$ ipython --no-banner

In [1]: import numpy as np

In [2]: from numpy import linalg as LA

In [3]: np.set_printoptions(precision=1, suppress=True, linewidth=100, legacy="1.25")

In [4]: m1 = np.load("run10.npy")

In [5]: m1
Out[5]: 
array([[ 2,  0,  4,  0,  0,  0,  5, -1,  0,  0],
       [ 0, -7,  0,  2, -6,  6,  0,  0, -5,  3],
       [-6,  0, -5,  0,  0,  0,  8,  7,  0,  0],
       [ 0, -2,  0,  7,  3, -3,  0,  0, -5,  8],
       [ 0,  1,  0,  7, -1,  1,  0,  0,  9, -1],
       [ 0, -4,  0,  2, -8,  8,  0,  0, -6, -3],
       [-6,  0,  7,  0,  0,  0, -6,  2,  0,  0],
       [ 0,  0, -6,  0,  0,  0,  3,  9,  0,  0],
       [ 0, -2,  0, -6, -4, -3,  0,  0,  0,  0],
       [ 0, -7,  0,  0,  2, -3,  0,  0, -4, -4]])

In [6]: x0 = np.array([-1, -3, 2, 0, 1, -3, 2, 2, 3, 2])

In [7]: rhs = m1 @ x0

In [8]: rhs
Out[8]: array([ 14, -12,  26,  19,  18, -44,  12,  12,  11,  12])

In [9]: np.round(LA.solve(m1, 2 * rhs), 1) + 0
Out[9]: array([-2., -6.,  4.,  0.,  2., -6.,  4.,  4.,  6.,  4.])

In [10]: np.round(LA.solve(m1, rhs), 1) + 0
Out[10]: array([-1., -3.,  2.,  0.,  1., -3.,  2.,  2.,  3.,  2.])

In [11]: u = np.array([0, 1, 3])

In [12]: np.array([np.convolve(row, u, "same") for row in m1])
Out[12]: 
array([[  2,   6,   4,  12,   0,   0,   5,  14,  -3,   0],
       [  0,  -7, -21,   2,   0, -12,  18,   0,  -5, -12],
       [ -6, -18,  -5, -15,   0,   0,   8,  31,  21,   0],
       [  0,  -2,  -6,   7,  24,   6,  -9,   0,  -5,  -7],
       [  0,   1,   3,   7,  20,  -2,   3,   0,   9,  26],
       [  0,  -4, -12,   2,  -2, -16,  24,   0,  -6, -21],
       [ -6, -18,   7,  21,   0,   0,  -6, -16,   6,   0],
       [  0,   0,  -6, -18,   0,   0,   3,  18,  27,   0],
       [  0,  -2,  -6,  -6, -22, -15,  -9,   0,   0,   0],
       [  0,  -7, -21,   0,   2,   3,  -9,   0,  -4, -16]])

In [13]: np.convolve(m1[8], u)
Out[13]: array([  0,   0,  -2,  -6,  -6, -22, -15,  -9,   0,   0,   0,   0])

In [14]: np.polyval(u, m1[8])
Out[14]: array([ 3,  1,  3, -3, -1,  0,  3,  3,  3,  3])
